>>> import numpy as np
>>> np.set_printoptions(precision=2, suppress=True, linewidth=200)
>>> mat = np.load("w.npy")
>>> mat
array([[ 1.11,  0.78,  0.93,  0.93],
       [-0.26,  0.16, -0.53,  0.76],
       [-0.35, -0.39,  0.96, -1.2 ],
       [-0.21,  0.05,  0.59,  0.02],
       [ 1.12,  0.5 ,  0.72, -1.06],
       [ 0.47, -0.9 ,  1.24, -0.18],
       [-1.57,  0.25, -0.38,  0.82]])
>>> P = mat @ np.linalg.solve(mat.T @ mat, mat.T)
>>> print(np.allclose(P @ P, P))
True
>>> np.diag(P)
array([0.87, 0.14, 0.62, 0.2 , 0.63, 0.82, 0.73])
>>> print(np.linalg.matrix_rank(np.eye(7) - P))
3
>>> np.round(np.linalg.eigvalsh(P), 2) + 0
array([0., 0., 0., 1., 1., 1., 1.])
>>> P @ mat[:, 2]
array([ 0.93, -0.53,  0.96,  0.59,  0.72,  1.24, -0.38])
>>> x0 = np.array([0, 2, 5, 2])
>>> target = mat @ x0
>>> print(target)
[ 8.07 -0.81  1.62  3.09  2.48  4.04  0.24]
>>> rng = np.random.default_rng(83)
>>> target = target + 0.1 * rng.normal(size=7)
>>> target
array([ 7.92, -0.85,  1.62,  3.13,  2.38,  4.16,  0.26])
>>> beta, *_ = np.linalg.lstsq(mat, target)
>>> beta
array([-0.02,  1.86,  5.  ,  2.02])
>>> Y = np.array([[1, 0], [-1, 2], [-1, -1], [1, -1]])
>>> np.einsum("ik,kj->ij", mat, Y)
array([[ 0.33, -0.3 ],
       [ 0.87,  0.09],
       [-2.12, -0.54],
       [-0.83, -0.51],
       [-1.16,  1.34],
       [-0.05, -2.86],
       [-0.62,  0.06]])
>>> Y.T @ mat.T
array([[ 0.33,  0.87, -2.12, -0.83, -1.16, -0.05, -0.62],
       [-0.3 ,  0.09, -0.54, -0.51,  1.34, -2.86,  0.06]])
>>> th = np.radians(45)
>>> Rm = np.eye(4)
>>> Rm[3, 3] = Rm[2, 2] = np.cos(th)
>>> Rm[3, 2], Rm[2, 3] = -np.sin(th), np.sin(th)
>>> Rm
array([[ 1.  ,  0.  ,  0.  ,  0.  ],
       [ 0.  ,  1.  ,  0.  ,  0.  ],
       [ 0.  ,  0.  ,  0.71,  0.71],
       [ 0.  ,  0.  , -0.71,  0.71]])
>>> Y = mat @ Rm.T
>>> round(float(np.linalg.det(Rm)), 2), round(float(np.trace(Rm)), 2)
(1.0, 3.41)
>>> np.allclose(mat @ mat.T, Y @ Y.T)
True
>>> print(np.linalg.svd(mat, compute_uv=False), np.linalg.svd(Y, compute_uv=False))
[3.   2.1  1.47 1.03] [3.   2.1  1.47 1.03]
>>> print(Y.round(2) + 0)
[[ 1.11  0.78  1.32  0.  ]
 [-0.26  0.16  0.16  0.91]
 [-0.35 -0.39 -0.17 -1.53]
 [-0.21  0.05  0.43 -0.4 ]
 [ 1.12  0.5  -0.24 -1.26]
 [ 0.47 -0.9   0.75 -1.  ]
 [-1.57  0.25  0.31  0.85]]
